% python3 -q
>>> import numpy as np
>>> np.set_printoptions(suppress=True, linewidth=120)
>>> F = np.load("case4.npy")
>>> F
array([[-1.2,  1. , -0.3,  1.7,  1.1, -0.8,  0.3,  0.4],
       [-0.9, -2.4, -0.4, -0.2, -0.9,  0.8,  1.3,  1.2],
       [ 0.5, -1.3,  0.6, -0.3, -1.2,  1.8, -1.9,  0. ],
       [-1.2,  0.9, -0.2,  1.6,  1.1, -0.8,  0.4,  0.5],
       [-2.4,  0.6,  1.2, -0.4, -1.4, -0.9, -0.8,  1.6]])
>>> round(float(np.linalg.norm(F, 2) / np.linalg.norm(F)), 1)
0.7
>>> np.argsort(-np.linalg.norm(F, axis=0).round(6), kind="stable")[:3]
array([0, 1, 4])
>>> U, s, Vh = np.linalg.svd(F)
>>> s.round(1)
array([4.8, 3.9, 3. , 1.9, 0.1])
>>> print(np.argmax(s[:-1] / (s[1:] + 1e-6)) + 1)
4
>>> A2 = U[:, :4] @ np.diag(s[:4]) @ Vh[:4]
>>> np.linalg.matrix_rank(F, rtol=0.05)
np.int64(4)
>>> print(A2.round(1) + 0)
[[-1.2  1.  -0.3  1.7  1.1 -0.8  0.3  0.4]
 [-0.9 -2.4 -0.4 -0.2 -0.9  0.8  1.3  1.2]
 [ 0.5 -1.3  0.6 -0.3 -1.2  1.8 -1.9  0. ]
 [-1.2  0.9 -0.3  1.6  1.1 -0.8  0.4  0.5]
 [-2.4  0.6  1.2 -0.4 -1.4 -0.9 -0.8  1.6]]
>>> round(np.abs(F - A2).max(), 1)
np.float64(0.1)
>>> np.linalg.matrix_rank(A2)
np.int64(4)
>>> round(float(np.linalg.norm(F - A2) / np.linalg.norm(F)), 1)
0.0
>>> M = np.loadtxt("layer17.csv", delimiter=",")
>>> M
array([[15.,  4.,  0., 12.,  7.],
       [ 0.,  0.,  0.,  7.,  0.],
       [ 9.,  2.,  0.,  0.,  0.],
       [ 0.,  0.,  5.,  0.,  0.],
       [10.,  4.,  0.,  0.,  0.],
       [16.,  4.,  0., 15.,  9.],
       [16., 10.,  0.,  0.,  0.],
       [ 4.,  0.,  0., 19.,  9.],
       [31., 28.,  0.,  0.,  3.],
       [12.,  4.,  0.,  3.,  1.],
       [26., 18.,  0., 10.,  8.],
       [ 0.,  0.,  0.,  0.,  0.],
       [ 0.,  0.,  0., 12.,  3.],
       [ 0.,  0.,  6.,  0.,  0.],
       [16.,  0.,  0., 30., 18.],
       [14.,  4.,  0.,  9.,  5.],
       [18., 10.,  0.,  6.,  4.],
       [13.,  2.,  0., 11.,  6.],
       [10.,  0.,  0., 22., 12.],
       [12.,  0.,  0., 23., 13.],
       [ 0.,  0.,  0., 17.,  6.],
       [ 0.,  0.,  0.,  8.,  0.],
       [ 1.,  0.,  0., 20.,  9.],
       [ 0.,  0.,  0., 20.,  8.],
       [ 0.,  0.,  0., 16.,  4.]])
>>> Xc = (M - M.mean(axis=0)) / M.std(axis=0)
>>> print(np.argwhere(np.abs(Xc) > 2))
[[ 3  2]
 [ 8  0]
 [ 8  1]
 [10  1]
 [13  2]
 [14  3]
 [14  4]]
>>> np.round(Xc.std(axis=0), 1)
array([1., 1., 1., 1., 1.])
>>> beta = np.linalg.lstsq(np.delete(Xc, 0, axis=1), Xc[:, 0])[0]
>>> print(beta.round(1))
[ 0.5 -0.2 -1.2  1.3]
>>> round(float(1 - np.var(Xc[:, 0] - np.delete(Xc, 0, axis=1) @ beta)), 1)
0.9
